$ python -q
>>> import numpy as np
>>> import numpy.linalg as la
>>> np.set_printoptions(precision=1, suppress=True, linewidth=120)
>>> def tidy(a):
...     return np.round(a, 1) + 0
... 
>>> mat = np.load("m.npy")
>>> print(mat)
[[ 1 -1 -1  1 -1  1  1 -1]
 [ 1 -1 -1  1  1 -1 -1  1]
 [ 1  1  1  1 -1 -1 -1 -1]
 [ 1 -1  1 -1  1 -1  1 -1]
 [ 1 -1  1 -1 -1  1 -1  1]
 [ 1  1  1  1  1  1  1  1]
 [ 1  1 -1 -1  1  1 -1 -1]
 [ 1  1 -1 -1 -1 -1  1  1]]
>>> O, evecs = la.qr(mat[:, :3])[0], la.qr(mat[:, 3:])[0]
>>> sigma = la.svd(O.T @ evecs, compute_uv=False)
>>> print(tidy(np.degrees(np.arccos(sigma.clip(0, 1)))))
[90. 90. 90.]
>>> u, g = mat[4], mat[2]
>>> print(u @ g)
0
>>> p = (u @ g) / (u @ u) * u
>>> print(p)
[ 0. -0.  0. -0. -0.  0. -0.  0.]
>>> print(g - p)
[ 1.  1.  1.  1. -1. -1. -1. -1.]
>>> print(tidy(la.norm(u + g) ** 2 + la.norm(u - g) ** 2))
32.0
>>> print(tidy(la.svd(mat, compute_uv=False)))
[2.8 2.8 2.8 2.8 2.8 2.8 2.8 2.8]
>>> np.zeros(8, 8)
Traceback (most recent call last):
  File "<python-input-16>", line 1, in <module>
    np.zeros(8, 8)
    ~~~~~~~~^^^^^^
TypeError: Cannot interpret '8' as a data type
>>> mat[8]
Traceback (most recent call last):
  File "<python-input-17>", line 1, in <module>
    mat[8]
    ~~~^^^
IndexError: index 8 is out of bounds for axis 0 with size 8
>>> la.rank(mat)
Traceback (most recent call last):
  File "<python-input-18>", line 1, in <module>
    la.rank(mat)
    ^^^^^^^
AttributeError: module 'numpy.linalg' has no attribute 'rank'
>>> print(mat - mat[0])
[[ 0  0  0  0  0  0  0  0]
 [ 0  0  0  0  2 -2 -2  2]
 [ 0  2  2  0  0 -2 -2  0]
 [ 0  0  2 -2  2 -2  0  0]
 [ 0  0  2 -2  0  0 -2  2]
 [ 0  2  2  0  2  0  0  2]
 [ 0  2  0 -2  2  0 -2  0]
 [ 0  2  0 -2  0 -2  0  2]]
>>> print(np.unravel_index(np.abs(mat).argmax(), mat.shape))
(np.int64(0), np.int64(0))
